$ python -q
>>> import numpy as np
>>> import numpy.linalg as la
>>> np.set_printoptions(precision=3, suppress=True, linewidth=140, floatmode="fixed")
>>> rnd = lambda a: np.round(a, 3) + 0
>>> K = np.loadtxt("mat.csv", delimiter=",")
>>> K
array([[ 0.600, -0.300,  0.700],
       [ 1.100, -2.100, -1.300],
       [ 0.600, -0.900, -0.500],
       [-0.200, -0.900, -1.200],
       [-0.500,  1.500,  1.800]])
>>> x0 = np.array([-3, 3, 3])
>>> target = K @ x0
>>> rnd(la.solve(K.T @ K, K.T @ target))
array([-3.000,  3.000,  3.000])
>>> try:
...     la.solve(K, target)
... except la.LinAlgError as e:
...     print(e)
... 
Last 2 dimensions of the array must be square
>>> rng = np.random.default_rng(19)
>>> target = target + 0.1 * rng.normal(size=5)
>>> rnd(target)
array([ -0.637, -13.401,  -5.958,  -5.762,  11.467])
>>> b, *_ = la.lstsq(K, target)
>>> rnd(la.norm(target - K @ b))
np.float64(0.125)
>>> b.round()
array([-3.000,  3.000,  3.000])
>>> rnd(b)
array([-2.928,  3.014,  3.009])
>>> [round(float(la.norm(la.solve(K.T @ K + lam * np.eye(3), K.T @ target))), 2) for lam in (0, 1, 10, 100)]
[5.17, 4.66, 3.0, 0.67]
>>> B = np.array([[0, 4], [1, 0]])
>>> W2 = np.kron(B, K)
>>> W2
array([[ 0.000, -0.000,  0.000,  2.400, -1.200,  2.800],
       [ 0.000, -0.000, -0.000,  4.400, -8.400, -5.200],
       [ 0.000, -0.000, -0.000,  2.400, -3.600, -2.000],
       [-0.000, -0.000, -0.000, -0.800, -3.600, -4.800],
       [-0.000,  0.000,  0.000, -2.000,  6.000,  7.200],
       [ 0.600, -0.300,  0.700,  0.000, -0.000,  0.000],
       [ 1.100, -2.100, -1.300,  0.000, -0.000, -0.000],
       [ 0.600, -0.900, -0.500,  0.000, -0.000, -0.000],
       [-0.200, -0.900, -1.200, -0.000, -0.000, -0.000],
       [-0.500,  1.500,  1.800, -0.000,  0.000,  0.000]])
>>> cov = W2.T @ W2
>>> np.trace(cov), (W2 ** 2).sum()
(np.float64(300.9), np.float64(300.9))
>>> np.allclose(cov, cov.T)
True
>>> np.diag(cov)
array([  2.220,   8.370,   7.110,  35.520, 133.920, 113.760])
>>> rnd(la.eigvalsh(cov)[::-1])
array([251.269,  30.832,  15.704,   1.927,   1.099,   0.069])
>>> rnd(cov)
array([[  2.220,  -3.600,  -1.970,   0.000,   0.000,   0.000],
       [ -3.600,   8.370,   6.750,   0.000,   0.000,   0.000],
       [ -1.970,   6.750,   7.110,   0.000,   0.000,   0.000],
       [  0.000,   0.000,   0.000,  35.520, -57.600, -31.520],
       [  0.000,   0.000,   0.000, -57.600, 133.920, 108.000],
       [  0.000,   0.000,   0.000, -31.520, 108.000, 113.760]])
>>> (W2 @ W2.T).shape
(10, 10)
>>> la.matrix_rank(cov)
np.int64(6)
>>> rnd(la.svd(W2, compute_uv=False) ** 2)
array([251.269,  30.832,  15.704,   1.927,   1.099,   0.069])
>>> B = K / la.norm(K, axis=1)
Traceback (most recent call last):
  File "<python-input-30>", line 1, in <module>
    B = K / la.norm(K, axis=1)
        ~~^~~~~~~~~~~~~~~~~~~~
ValueError: operands could not be broadcast together with shapes (5,3) (5,) 
>>> B = K / la.norm(K, axis=1, keepdims=True)
>>> cov = B @ B.T
>>> rnd(cov)
array([[ 1.000,  0.145,  0.242, -0.470,  0.220],
       [ 0.145,  1.000,  0.993,  0.789, -0.932],
       [ 0.242,  0.993,  1.000,  0.715, -0.893],
       [-0.470,  0.789,  0.715,  1.000, -0.941],
       [ 0.220, -0.932, -0.893, -0.941,  1.000]])
>>> rnd(la.norm(B, axis=1))
array([1.000, 1.000, 1.000, 1.000, 1.000])
>>> rnd(np.degrees(np.arccos(np.clip(cov[4, 0], -1, 1))))
np.float64(77.317)
>>> P = K @ la.solve(K.T @ K, K.T)
>>> np.allclose(P @ P, P)
True
>>> rnd(np.diag(P))
array([0.565, 0.624, 0.178, 0.926, 0.709])
>>> rnd(P)
array([[ 0.565,  0.307,  0.127, -0.114,  0.350],
       [ 0.307,  0.624,  0.265,  0.165, -0.208],
       [ 0.127,  0.265,  0.178, -0.154, -0.189],
       [-0.114,  0.165, -0.154,  0.926,  0.071],
       [ 0.350, -0.208, -0.189,  0.071,  0.709]])
>>> rnd((np.eye(5) - P) @ K)
array([[0.000, 0.000, 0.000],
       [0.000, 0.000, 0.000],
       [0.000, 0.000, 0.000],
       [0.000, 0.000, 0.000],
       [0.000, 0.000, 0.000]])
>>> rnd(np.trace(P))
np.float64(3.0)
>>> data = np.load("case5.npy")
>>> data
array([[9.067, 3.975, 6.068, 1.046],
       [8.957, 3.913, 6.017, 0.932],
       [9.132, 3.949, 5.989, 0.963],
       [8.941, 3.917, 5.986, 1.060],
       [9.011, 3.986, 5.914, 1.077],
       [9.007, 4.041, 5.995, 0.945],
       [1.016, 7.062, 5.979, 3.956],
       [1.110, 7.010, 6.071, 4.078],
       [0.938, 7.041, 5.974, 4.007],
       [1.022, 7.088, 5.943, 3.953],
       [1.114, 7.021, 5.997, 3.982],
       [1.036, 6.930, 5.966, 3.980]])
>>> W2 = data[[1, 11]].astype(float)
>>> for _ in range(6):
...     z = la.norm(data[:, None] - W2, axis=-1).argmin(axis=1)
...     W2 = np.array([data[z == j].mean(axis=0) for j in range(2)])
... 
>>> z
array([0, 0, 0, 0, 0, 0, 1, 1, 1, 1, 1, 1])
>>> np.abs(W2[1] - W2[0]).argmax()
np.int64(0)
>>> np.bincount(z)
array([6, 6])
>>> rnd(W2)
array([[9.019, 3.964, 5.995, 1.004],
       [1.039, 7.025, 5.988, 3.993]])
>>> rnd(W2[1] - W2[0])
array([-7.980,  3.062, -0.006,  2.989])
>>> Xs = (data - data.mean(axis=0)) / data.std(axis=0)
>>> np.argwhere(np.abs(Xs) > 2)
array([], shape=(0, 2), dtype=int64)
>>> rnd(Xs.std(axis=0))
array([1.000, 1.000, 1.000, 1.000])
>>> b = la.lstsq(np.delete(Xs, 3, axis=1), Xs[:, 3])[0]
>>> rnd(1 - np.var(Xs[:, 3] - np.delete(Xs, 3, axis=1) @ b))
np.float64(0.999)
>>> np.abs(b).argmax()
np.int64(0)
>>> Xs = data - data.mean(axis=0)
>>> evecs = la.svd(Xs)[2][:2]
>>> B = Xs - Xs @ evecs.T @ evecs
>>> rnd(B.std(axis=0))
array([0.019, 0.046, 0.035, 0.016])
>>> rnd((Xs @ evecs.T).std(axis=0))
array([4.528, 0.057])
>>> B = data / np.sqrt((data ** 2).mean(axis=1, keepdims=True))
>>> rnd(la.norm(B, axis=1))
array([2.000, 2.000, 2.000, 2.000, 2.000, 2.000, 2.000, 2.000, 2.000, 2.000, 2.000, 2.000])
>>> rnd(B[9])
array([0.202, 1.402, 1.176, 0.782])
>>> la.matrix_rank(B) == la.matrix_rank(data)
np.True_
